% ipython --no-banner

In [1]: import numpy as np

In [2]: import numpy.linalg as la

In [3]: np.set_printoptions(precision=2, suppress=True, linewidth=120, floatmode="fixed")

In [4]: rd = lambda a: np.round(a, 2) + 0

In [5]: Q, _ = la.qr(np.array([[0.8], [0.6], [-1.4]]))

In [6]: feats = Q @ Q.T

In [7]: rd(feats)
Out[7]: 
array([[ 0.22,  0.16, -0.38],
       [ 0.16,  0.12, -0.28],
       [-0.38, -0.28,  0.66]])

In [8]: left, sig, vt = la.svd(feats)

In [9]: V = vt[:(sig > 1e-8).sum()]

In [10]: rng = np.random.default_rng(918392)

In [11]: vec = feats[1] + -2 * feats[2] + rng.integers(2) * np.eye(3)[1]

In [12]: rd(vec)
Out[12]: array([ 0.92,  0.69, -1.61])

In [13]: rd(la.norm(vec - V.T @ V @ vec))
Out[13]: np.float64(0.0)

In [14]: la.matrix_rank(np.vstack([feats, vec]))
Out[14]: np.int64(1)

In [15]: rd(V.T @ V)
Out[15]: 
array([[ 0.22,  0.16, -0.38],
       [ 0.16,  0.12, -0.28],
       [-0.38, -0.28,  0.66]])

In [16]: left, sig, vt = la.svd(feats)

In [17]: np.argmax(sig[:-1] / (sig[1:] + 1e-6)) + 1
Out[17]: np.int64(1)

In [18]: Y = left[:, :1] @ np.diag(sig[:1]) @ vt[:1]

In [19]: rd(Y)
Out[19]: 
array([[ 0.22,  0.16, -0.38],
       [ 0.16,  0.12, -0.28],
       [-0.38, -0.28,  0.66]])

In [20]: rd(la.norm(feats - Y) / la.norm(feats))
Out[20]: np.float64(0.0)

In [21]: rd(np.abs(feats - Y).max())
Out[21]: np.float64(0.0)

In [22]: r = la.matrix_rank(feats)

In [23]: r
Out[23]: np.int64(1)

In [24]: ns = la.svd(feats)[2][r:].T

In [25]: rd(ns @ ns.T)
Out[25]: 
array([[ 0.78, -0.16,  0.38],
       [-0.16,  0.88,  0.28],
       [ 0.38,  0.28,  0.34]])

In [26]: ns.shape
Out[26]: (3, 2)

In [27]: mat = np.tril(np.array([[3, -3, -1, 3, -1],
    ...:     [-1, 1, 2, 3, 3],
    ...:     [3, -2, 2, -3, -2],
    ...:     [2, -1, 2, 2, 3],
    ...:     [-3, -2, -3, 2, 2]]), -1) + np.eye(5, dtype=int)

In [28]: mat
Out[28]: 
array([[ 1,  0,  0,  0,  0],
       [-1,  1,  0,  0,  0],
       [ 3, -2,  1,  0,  0],
       [ 2, -1,  2,  1,  0],
       [-3, -2, -3,  2,  1]])

In [29]: z = rng.permutation(5)

In [30]: Y = mat[:, z] * rng.choice([-1, 1], 5)

In [31]: Y
Out[31]: 
array([[ 0,  0,  0, -1,  0],
       [ 0,  0,  0,  1, -1],
       [ 0, -1,  0, -3,  2],
       [ 0, -2, -1, -2,  1],
       [ 1,  3, -2,  3,  2]])

In [32]: left, _, vt = la.svd(mat.T @ Y)

In [33]: z
Out[33]: array([4, 2, 3, 0, 1])

In [34]: Q, r_ = la.qr(Y)

In [35]: rd(np.abs(np.diag(r_)))
Out[35]: array([1.00, 2.24, 0.45, 1.41, 0.71])

In [36]: abs(r_[0, 0]), rd(la.norm(Y[:, 0]))
Out[36]: (np.float64(1.0), np.float64(1.0))

In [37]: rd(r_)
Out[37]: 
array([[-1.00, -3.00,  2.00, -3.00, -2.00],
       [ 0.00, -2.24, -0.89, -3.13,  1.79],
       [ 0.00,  0.00, -0.45,  1.79, -1.34],
       [ 0.00,  0.00,  0.00, -1.41,  0.71],
       [ 0.00,  0.00,  0.00,  0.00,  0.71]])

In [38]: mat @ mat
Out[38]: 
array([[ 1,  0,  0,  0,  0],
       [-2,  1,  0,  0,  0],
       [ 8, -4,  1,  0,  0],
       [11, -6,  4,  1,  0],
       [-9,  0, -2,  4,  1]])

In [39]: (mat + mat.T) / 2
Out[39]: 
array([[ 1.00, -0.50,  1.50,  1.00, -1.50],
       [-0.50,  1.00, -1.00, -0.50, -1.00],
       [ 1.50, -1.00,  1.00,  1.00, -1.50],
       [ 1.00, -0.50,  1.00,  1.00,  1.00],
       [-1.50, -1.00, -1.50,  1.00,  1.00]])

In [40]: ev, V = la.eig(mat)

In [41]: np.prod(ev)
Out[41]: np.float64(1.0)

In [42]: mat @ V[:, 0] - ev[0] * V[:, 0]
Out[42]: array([0.00, 0.00, 0.00, 0.00, 0.00])

In [43]: K = np.array([[26, -10, 17, -9],
    ...:     [-10, 34, -27, -17],
    ...:     [17, -27, 25, 8],
    ...:     [-9, -17, 8, 17]])

In [44]: r = la.matrix_rank(K)

In [45]: r
Out[45]: np.int64(2)

In [46]: ns = la.svd(K)[2][r:].T

In [47]: rd(K @ ns)
Out[47]: 
array([[0.00, 0.00],
       [0.00, 0.00],
       [0.00, 0.00],
       [0.00, 0.00]])

In [48]: ns.shape
Out[48]: (4, 2)

In [49]: [int(la.matrix_rank(np.delete(K, i, axis=0))) for i in range(4)]
Out[49]: [2, 2, 2, 2]

In [50]: rd(ns @ ns.T)
Out[50]: 
array([[ 0.34,  0.05, -0.29,  0.37],
       [ 0.05,  0.48,  0.38,  0.33],
       [-0.29,  0.38,  0.63, -0.08],
       [ 0.37,  0.33, -0.08,  0.56]])

In [51]: [int(la.matrix_rank(K[:i])) for i in range(1, len(K) + 1)]
Out[51]: [1, 2, 2, 2]

In [52]: vec = np.array([-1, 0, 1, 1])

In [53]: K @ (2 * vec)
Out[53]: array([-36, -68,  32,  68])

In [54]: K * vec
Out[54]: 
array([[-26,   0,  17,  -9],
       [ 10,   0, -27, -17],
       [-17,   0,  25,   8],
       [  9,   0,   8,  17]])

In [55]: (K * vec).sum(axis=1)
Out[55]: array([-18, -34,  16,  34])

In [56]: np.einsum("ij,j->i", K, vec)
Out[56]: array([-18, -34,  16,  34])

In [57]: (K @ vec).argmax()
Out[57]: np.int64(3)

In [58]: ev, V = la.eigh(feats)

In [59]: vec = np.array([0, 3, 2])

In [60]: rd(V * np.abs(ev) @ V.T)
Out[60]: 
array([[ 0.22,  0.16, -0.38],
       [ 0.16,  0.12, -0.28],
       [-0.38, -0.28,  0.66]])

In [61]: rd(la.eigvalsh(feats[1:, 1:]))
Out[61]: array([0.00, 0.78])

In [62]: (np.sign(V[:, -1].round(6)) == np.sign(V[0, -1].round(6))).astype(int)
Out[62]: array([1, 1, 0])

In [63]: rd(vec @ feats @ vec)
Out[63]: np.float64(0.34)

In [64]: z = rng.permutation(4)

In [65]: z
Out[65]: array([2, 3, 0, 1])

In [66]: Y = K[z][:, z]

In [67]: rd(la.det(Y)), rd(la.det(K[z]))
Out[67]: (np.float64(0.0), np.float64(0.0))

In [68]: np.allclose(Y, K)
Out[68]: False

In [69]: Y
Out[69]: 
array([[ 25,   8,  17, -27],
       [  8,  17,  -9, -17],
       [ 17,  -9,  26, -10],
       [-27, -17, -10,  34]])

In [70]: np.trace(Y)
Out[70]: np.int64(102)

In [71]: left, sig, vt = la.svd(K)

In [72]: np.argmax(sig[:-1] / (sig[1:] + 1e-6)) + 1
Out[72]: np.int64(2)

In [73]: Y = left[:, :2] @ np.diag(sig[:2]) @ vt[:2]

In [74]: la.matrix_rank(Y)
Out[74]: np.int64(2)

In [75]: la.matrix_rank(K, rtol=0.05)
Out[75]: np.int64(2)

In [76]: rd(la.norm(K - Y) / la.norm(K))
Out[76]: np.float64(0.0)

In [77]: A = np.load("a.npy")

In [78]: A
Out[78]: 
array([[-1.10, -0.50, -1.80],
       [ 0.60, -0.60,  0.90],
       [ 1.30,  1.20, -1.00],
       [-1.20, -1.10, -0.30],
       [-0.50, -0.90,  0.40],
       [ 1.10, -1.20,  0.50],
       [ 1.00, -1.20,  2.20],
       [ 1.50,  1.20,  1.30],
       [ 0.00,  0.20,  0.10],
       [-0.70, -2.10, -1.10],
       [ 0.70,  0.70, -0.60],
       [ 0.20,  2.40,  0.80],
       [ 1.00,  2.30, -0.30],
       [-0.80, -0.90,  0.10],
       [-1.10, -2.30, -1.40],
       [-0.10, -2.30,  1.90],
       [ 2.40, -0.20,  1.20],
       [-0.40,  0.70, -0.30],
       [ 0.70,  1.40,  0.60],
       [-0.40,  1.10, -2.20],
       [ 1.10, -0.20, -0.30],
       [ 0.50, -1.40,  0.70],
       [ 1.50, -0.90,  1.50],
       [-0.30,  1.40,  0.70]])

In [79]: cov = np.cov(A, rowvar=False)

In [80]: rd(np.corrcoef(A[:, 0], A[:, 2])[0, 1])
Out[80]: np.float64(0.51)

In [81]: rd(np.polyfit(A[:, 0], A[:, 2], 1))
Out[81]: array([ 0.60, -0.02])

In [82]: rd(cov)
Out[82]: 
array([[ 0.94,  0.39,  0.56],
       [ 0.39,  1.90, -0.15],
       [ 0.56, -0.15,  1.28]])

In [83]: P = A @ la.solve(A.T @ A, A.T)

In [84]: la.matrix_rank(np.eye(24) - P)
Out[84]: np.int64(21)

In [85]: Y = feats / np.sqrt((feats ** 2).mean(axis=1, keepdims=True))

In [86]: rd(Y[1])
Out[86]: array([ 0.81,  0.60, -1.41])

In [87]: la.matrix_rank(Y) == la.matrix_rank(feats)
Out[87]: np.True_

In [88]: cen = A - A.mean(axis=1)
---------------------------------------------------------------------------
ValueError                                Traceback (most recent call last)
Cell In[88], line 1
----> 1 cen = A - A.mean(axis=1)

ValueError: operands could not be broadcast together with shapes (24,3) (24,) 

In [89]: cen = A - A.mean(axis=0)

In [90]: left, sig, vt = la.svd(cen, full_matrices=False)

In [91]: rd(sig)
Out[91]: array([6.86, 6.19, 3.09])

In [92]: rd(sig ** 2 / (sig ** 2).sum())
Out[92]: array([0.50, 0.40, 0.10])

In [93]: rd(np.abs(vt[-1]))
Out[93]: array([0.79, 0.26, 0.56])

In [94]: np.abs(vt[0]).argmax()
Out[94]: np.int64(1)

In [95]: rd(cen.mean(axis=0))
Out[95]: array([0.00, 0.00, 0.00])

In [96]: np.searchsorted(np.cumsum(sig ** 2) / (sig ** 2).sum(), 0.9) + 1
Out[96]: np.int64(3)

In [97]: np.abs(left[:, 0]).argmax()
Out[97]: np.int64(14)

In [98]: cen = (A - A.mean(axis=0)) / A.std(axis=0)

In [99]: np.argwhere(np.abs(cen) > 2)
Out[99]: 
array([[16,  0],
       [19,  2]])

In [100]: b = la.lstsq(np.delete(cen, 0, axis=1), cen[:, 0])[0]

In [101]: np.abs(b).argmax()
Out[101]: np.int64(1)

In [102]: J = 2 * np.eye(4) + np.ones((4, 4))

In [103]: J
Out[103]: 
array([[3.00, 1.00, 1.00, 1.00],
       [1.00, 3.00, 1.00, 1.00],
       [1.00, 1.00, 3.00, 1.00],
       [1.00, 1.00, 1.00, 3.00]])

In [104]: # symmetric, so the eigenvalues are real

In [105]: ev, V = la.eigh(J)

In [106]: vec = np.array([5, 1, 0, 2])

In [107]: rd(V * np.abs(ev) @ V.T)
Out[107]: 
array([[3.00, 1.00, 1.00, 1.00],
       [1.00, 3.00, 1.00, 1.00],
       [1.00, 1.00, 3.00, 1.00],
       [1.00, 1.00, 1.00, 3.00]])

In [108]: rd(V * np.maximum(ev, 0) @ V.T)
Out[108]: 
array([[3.00, 1.00, 1.00, 1.00],
       [1.00, 3.00, 1.00, 1.00],
       [1.00, 1.00, 3.00, 1.00],
       [1.00, 1.00, 1.00, 3.00]])

In [109]: np.abs(J).sum(axis=1).max(), rd(np.abs(ev).max())
Out[109]: (np.float64(6.0), np.float64(6.0))

In [110]: (np.sign(V[:, -1].round(6)) == np.sign(V[0, -1].round(6))).astype(int)
Out[110]: array([1, 1, 1, 1])

In [111]: rd(vec @ J @ vec / (vec @ vec)), rd(ev[0]), rd(ev[-1])
Out[111]: (np.float64(4.13), np.float64(2.0), np.float64(6.0))

In [112]: vec = np.array([0, 0, 1, -1])

In [113]: (J * vec).sum(axis=1)
Out[113]: array([ 0.00,  0.00,  2.00, -2.00])

In [114]: J @ (2 * vec)
Out[114]: array([ 0.00,  0.00,  4.00, -4.00])

In [115]: J @ np.ones(4)
Out[115]: array([6.00, 6.00, 6.00, 6.00])

In [116]: (J @ vec).argmax()
Out[116]: np.int64(2)

In [117]: J * vec
Out[117]: 
array([[ 0.00,  0.00,  1.00, -1.00],
       [ 0.00,  0.00,  1.00, -1.00],
       [ 0.00,  0.00,  3.00, -1.00],
       [ 0.00,  0.00,  1.00, -3.00]])

In [118]: F = np.loadtxt("mat.csv", delimiter=",")

In [119]: F
Out[119]: 
array([[ 0.60,  3.10, -0.20],
       [-0.10,  0.40, -0.60],
       [ 1.00, -0.80, -1.30],
       [-0.20, -0.30,  0.40],
       [-1.00,  0.50,  0.30],
       [ 0.30, -0.60, -0.30],
       [ 0.40,  0.50,  0.40],
       [ 3.00, -2.00,  4.00],
       [ 1.50, -0.60,  0.00],
       [-0.60, -0.20, -0.10],
       [-0.10, -1.20, -0.20],
       [-0.50, -2.20, -0.10],
       [ 0.60,  1.60, -0.20]])

In [120]: cen = (F - F.mean(axis=0)) / F.std(axis=0)

In [121]: np.argwhere(np.abs(cen) > 2)
Out[121]: 
array([[0, 1],
       [7, 0],
       [7, 2]])

In [122]: rd(cen.std(axis=0))
Out[122]: array([1.00, 1.00, 1.00])

In [123]: b = la.lstsq(np.delete(cen, 2, axis=1), cen[:, 2])[0]

In [124]: np.abs(b).argmax()
Out[124]: np.int64(0)

In [125]: rd(b)
Out[125]: array([ 0.58, -0.22])

In [126]: z = F[:, 2] > np.median(F[:, 2])

In [127]: u = F[z].mean(axis=0) - F[~z].mean(axis=0)

In [128]: rd((((F - F.mean(axis=0)) @ u > 0) == z).mean())
Out[128]: np.float64(0.92)

In [129]: z.astype(int)
Out[129]: array([0, 0, 0, 1, 1, 0, 1, 1, 1, 0, 0, 0, 0])

In [130]: Y = A / np.sqrt((A ** 2).mean(axis=1, keepdims=True))

In [131]: rd(la.norm(Y, axis=1))
Out[131]: 
array([1.73, 1.73, 1.73, 1.73, 1.73, 1.73, 1.73, 1.73, 1.73, 1.73, 1.73, 1.73, 1.73, 1.73, 1.73, 1.73, 1.73, 1.73,
       1.73, 1.73, 1.73, 1.73, 1.73, 1.73])

In [132]: la.matrix_rank(A - A.mean(axis=1, keepdims=True))
Out[132]: np.int64(2)

In [133]: M = np.loadtxt("run16.csv", delimiter=",")

In [134]: M
Out[134]: 
array([[ -9.80, -10.60, -27.37],
       [ -8.95, -10.34, -25.31],
       [ -7.67,  -9.93, -22.20],
       [ -6.14,  -9.35, -18.42],
       [ -4.57,  -8.66, -14.47],
       [ -4.54,  -8.65, -14.39],
       [ -3.40,  -8.06, -11.48],
       [ -2.32,  -7.40,  -8.62],
       [ -1.15,  -6.55,  -5.45],
       [ -0.28,  -5.75,  -2.99],
       [  0.56,  -4.74,  -0.46],
       [  1.35,  -3.09,   2.35],
       [  1.38,  -2.98,   2.48],
       [  1.42,  -2.83,   2.65],
       [  1.50,  -1.90,   3.38],
       [  1.32,  -0.92,   3.46],
       [  0.86,  -0.16,   2.65],
       [ -0.14,  -0.22,  -0.75],
       [ -0.23,  -1.34,  -2.57],
       [ -0.18,  -1.68,  -2.90],
       [ -0.16,  -1.75,  -2.96],
       [ -0.10,  -2.05,  -3.20],
       [ -0.07,  -2.20,  -3.31],
       [  0.07,  -2.71,  -3.62],
       [  0.65,  -4.29,  -4.20],
       [  2.15,  -7.36,  -4.31],
       [ 30.23, -42.00,  22.29],
       [ 30.67, -42.46,  22.81]])

In [135]: u, r1 = M[27], M[11]

In [136]: rd(u @ u)
Out[136]: np.float64(3263.8)

In [137]: p = (u @ r1) / (u @ u) * u

In [138]: rd(r1 - p)
Out[138]: array([-0.78, -0.15,  0.77])

In [139]: la.matrix_rank(np.outer(u, r1))
Out[139]: np.int64(1)

In [140]: rd(la.norm(u + r1) ** 2 + la.norm(u - r1) ** 2)
Out[140]: np.float64(6561.38)

In [141]: rd((r1 - p) @ u)
Out[141]: np.float64(0.0)
